$ python3 -q
>>> import numpy as np
>>> from numpy import linalg as LA
>>> np.set_printoptions(precision=3, suppress=True, linewidth=200, floatmode="fixed")
>>> F = np.load("dump.npy")
>>> F
array([[9, 6, 6, 0, 3, 0, 3],
       [6, 4, 4, 0, 2, 0, 2],
       [6, 4, 4, 0, 2, 0, 2],
       [0, 0, 0, 0, 0, 0, 0],
       [3, 2, 2, 0, 1, 0, 1],
       [0, 0, 0, 0, 0, 0, 0],
       [3, 2, 2, 0, 1, 0, 1]])
>>> np.allclose(F[:-1].T @ LA.lstsq(F[:-1].T, F[-1])[0], F[-1])
True
>>> LA.lstsq(F[:-1].T, F[-1])[2]
np.int32(1)
>>> F @ LA.pinv(F) @ F
array([[9.000, 6.000, 6.000, 0.000, 3.000, 0.000, 3.000],
       [6.000, 4.000, 4.000, 0.000, 2.000, 0.000, 2.000],
       [6.000, 4.000, 4.000, 0.000, 2.000, 0.000, 2.000],
       [0.000, 0.000, 0.000, 0.000, 0.000, 0.000, 0.000],
       [3.000, 2.000, 2.000, 0.000, 1.000, 0.000, 1.000],
       [0.000, 0.000, 0.000, 0.000, 0.000, 0.000, 0.000],
       [3.000, 2.000, 2.000, 0.000, 1.000, 0.000, 1.000]])
>>> np.round(np.trace(LA.pinv(F) @ F), 3)
np.float64(1.0)
>>> left, sigma, Vt = LA.svd(F)
>>> vecs = Vt[:(sigma > 1e-8).sum()]
>>> rng = np.random.default_rng(282136)
>>> x = F[3] + -2 * F[0] + rng.integers(2) * np.eye(7)[2]
>>> x
array([-18.000, -12.000, -12.000,   0.000,  -6.000,   0.000,  -6.000])
>>> np.allclose(vecs.T @ vecs @ x, x)
True
>>> LA.matrix_rank(np.vstack([F, x]))
np.int64(1)
>>> np.diag(vecs.T @ vecs)
array([0.474, 0.211, 0.211, 0.000, 0.053, 0.000, 0.053])
